$ python3 -q
>>> import numpy as np
>>> from numpy import linalg as LA
>>> np.set_printoptions(precision=3, suppress=True, linewidth=100, legacy="1.25")
>>> def tidy(a):
...     return np.round(a, 3) + 0
... 
>>> mat = np.array([[0, 3, 2, 1], [3, 0, 3, 2], [2, 3, 0, 3], [1, 2, 3, 0]])
>>> u, r1 = mat[0], mat[2]
>>> u @ r1
12
>>> p = (u @ r1) / (u @ u) * u
>>> tidy((r1 - p) @ u)
0.0
>>> tidy(LA.norm(u + r1) ** 2 + LA.norm(u - r1) ** 2)
72.0
>>> np.outer(u, r1)
array([[0, 0, 0, 0],
       [6, 9, 0, 9],
       [4, 6, 0, 6],
       [2, 3, 0, 3]])
>>> feats = np.loadtxt("mat.csv", delimiter=",")
>>> feats
array([[ 1.649,  1.148,  1.219],
       [ 0.313,  0.426,  0.137],
       [-2.845, -1.472, -0.642],
       [ 2.531,  1.181,  1.379],
       [ 1.473,  0.687,  0.428],
       [ 2.332,  1.226,  1.676],
       [ 3.4  ,  1.237,  1.62 ],
       [-1.423, -0.548, -0.514],
       [ 4.143,  2.229,  1.703],
       [ 1.74 ,  0.132,  0.406],
       [ 0.308, -0.251,  0.415],
       [-2.348, -1.705, -2.143]])
>>> x = np.array([5, 3, 3])
>>> rhs = feats @ x
>>> tidy(rhs)
array([ 15.346,   3.254, -20.567,  20.335,  10.71 ,  20.366,  25.571, -10.301,  32.511,  10.314,
         2.032, -23.284])
>>> tidy(LA.pinv(feats) @ feats)
array([[1., 0., 0.],
       [0., 1., 0.],
       [0., 0., 1.]])
>>> rng = np.random.default_rng(9)
>>> rhs = rhs + 0.3 * rng.normal(size=12)
>>> tidy(rhs)
array([ 15.105,   3.327, -21.064,  20.532,  11.053,  20.23 ,  25.7  , -10.226,  32.393,  10.055,
         1.422, -22.861])
>>> beta, *_ = LA.lstsq(feats, rhs)
>>> beta.round()
array([5., 3., 2.])
>>> [round(float(LA.norm(LA.solve(feats.T @ feats + lam * np.eye(3), feats.T @ rhs))), 2) for lam in (0, 1, 10, 100)]
[6.57, 6.47, 5.91, 3.19]
>>> tidy(LA.norm(rhs - feats @ beta))
0.74
>>> tidy(beta)
array([5.077, 3.377, 2.457])
>>> Xs = feats - feats.mean(axis=0)
>>> left, sigma, vt = LA.svd(Xs, full_matrices=False)
>>> tidy((sigma ** 2).sum() ** 2 / (sigma ** 4).sum())
1.071
>>> tidy(Xs.mean(axis=0))
array([0., 0., 0.])
>>> np.abs(left[:, 0]).argmax()
11
>>> np.searchsorted(np.cumsum(sigma ** 2) / (sigma ** 2).sum(), 0.9) + 1
1
>>> q, _ = LA.qr(np.array([[0.3, 0.0, -0.3, -1.6],
...     [0.3, 0.2, -1.5, -1.0],
...     [0.1, -0.1, -0.3, 0.5],
...     [1.4, 0.1, -0.3, -1.0]]))
>>> w = np.array([2, 1, 0, 0])
>>> K = q @ np.diag(w) @ q.T
>>> tidy(K)
array([[ 0.1  , -0.023,  0.095,  0.405],
       [-0.023,  0.78 , -0.409,  0.295],
       [ 0.095, -0.409,  0.283,  0.19 ],
       [ 0.405,  0.295,  0.19 ,  1.836]])
>>> # equal to its transpose
>>> tidy(LA.eigvals(K).sum().real)
3.0
>>> tidy(LA.det(K.T))
0.0
>>> np.einsum("ij,ji->", K, K)
5.0
>>> F = np.array([[8, 2, 0, 0, 0, 0],
...     [7, 7, 0, 0, 0, 0],
...     [8, 1, 0, 0, 0, 0],
...     [0, 0, 8, 2, 0, 0],
...     [0, 0, 7, 7, 0, 0],
...     [0, 0, 8, 1, 0, 0],
...     [0, 0, 0, 0, 8, 2],
...     [0, 0, 0, 0, 7, 7],
...     [0, 0, 0, 0, 8, 1]])
>>> F
array([[8, 2, 0, 0, 0, 0],
       [7, 7, 0, 0, 0, 0],
       [8, 1, 0, 0, 0, 0],
       [0, 0, 8, 2, 0, 0],
       [0, 0, 7, 7, 0, 0],
       [0, 0, 8, 1, 0, 0],
       [0, 0, 0, 0, 8, 2],
       [0, 0, 0, 0, 7, 7],
       [0, 0, 0, 0, 8, 1]])
>>> lab = rng.permutation(6)
>>> B = F[:, lab] * rng.choice([-1, 1], 6)
>>> B
array([[ 0,  2,  0,  0,  8,  0],
       [ 0,  7,  0,  0,  7,  0],
       [ 0,  1,  0,  0,  8,  0],
       [ 0,  0,  8,  0,  0,  2],
       [ 0,  0,  7,  0,  0,  7],
       [ 0,  0,  8,  0,  0,  1],
       [-8,  0,  0, -2,  0,  0],
       [-7,  0,  0, -7,  0,  0],
       [-8,  0,  0, -1,  0,  0]])
>>> left, _, vt = LA.svd(F.T @ B)
>>> tidy(left @ vt)
array([[ 0.,  0.,  0.,  0.,  1.,  0.],
       [ 0.,  1.,  0.,  0.,  0.,  0.],
       [ 0.,  0.,  1.,  0.,  0.,  0.],
       [ 0.,  0.,  0.,  0.,  0.,  1.],
       [-1.,  0.,  0.,  0.,  0.,  0.],
       [ 0.,  0.,  0., -1.,  0.,  0.]])
>>> lab
array([4, 1, 2, 5, 0, 3])
>>> tidy(LA.lstsq(F, B)[0])
array([[ 0.,  0.,  0.,  0.,  1.,  0.],
       [ 0.,  1.,  0.,  0.,  0.,  0.],
       [ 0.,  0.,  1.,  0.,  0.,  0.],
       [ 0.,  0.,  0.,  0.,  0.,  1.],
       [-1.,  0.,  0.,  0.,  0.,  0.],
       [ 0.,  0.,  0., -1.,  0.,  0.]])
